$ python -q
>>> import numpy as np
>>> np.set_printoptions(precision=2, suppress=True, linewidth=120, legacy="1.25")
>>> rd = lambda a: np.round(a, 2) + 0
>>> rng = np.random.default_rng(881)
>>> lab = rng.integers(0, 2, 6)
>>> arr = np.triu((lab[:, None] == lab) & (rng.random((6, 6)) < 0.8), 1).astype(int)
>>> arr += arr.T
>>> arr
array([[0, 0, 0, 0, 0, 0],
       [0, 0, 0, 0, 0, 0],
       [0, 0, 0, 1, 1, 1],
       [0, 0, 1, 0, 1, 0],
       [0, 0, 1, 1, 0, 1],
       [0, 0, 1, 0, 1, 0]])
>>> np.argsort(-np.linalg.norm(arr, axis=0).round(6), kind="stable")[:3]
array([2, 4, 3])
>>> np.linalg.matrix_rank(arr, rtol=0.1)
3
>>> np.argwhere(np.triu(arr))
array([[2, 3],
       [2, 4],
       [2, 5],
       [3, 4],
       [4, 5]])
>>> L = np.diag(arr.sum(axis=1)) - arr
>>> rd(np.linalg.eigvalsh(L))
array([0., 0., 0., 2., 4., 4.])
>>> np.linalg.matrix_rank(L)
3
>>> L @ np.ones(6)
array([0., 0., 0., 0., 0., 0.])
>>> W0 = np.minimum.outer(np.arange(1, 11), np.arange(1, 11)) * 3
>>> W0
array([[ 3,  3,  3,  3,  3,  3,  3,  3,  3,  3],
       [ 3,  6,  6,  6,  6,  6,  6,  6,  6,  6],
       [ 3,  6,  9,  9,  9,  9,  9,  9,  9,  9],
       [ 3,  6,  9, 12, 12, 12, 12, 12, 12, 12],
       [ 3,  6,  9, 12, 15, 15, 15, 15, 15, 15],
       [ 3,  6,  9, 12, 15, 18, 18, 18, 18, 18],
       [ 3,  6,  9, 12, 15, 18, 21, 21, 21, 21],
       [ 3,  6,  9, 12, 15, 18, 21, 24, 24, 24],
       [ 3,  6,  9, 12, 15, 18, 21, 24, 27, 27],
       [ 3,  6,  9, 12, 15, 18, 21, 24, 27, 30]])
>>> rd(np.linalg.eigvalsh(arr).min())
-1.56
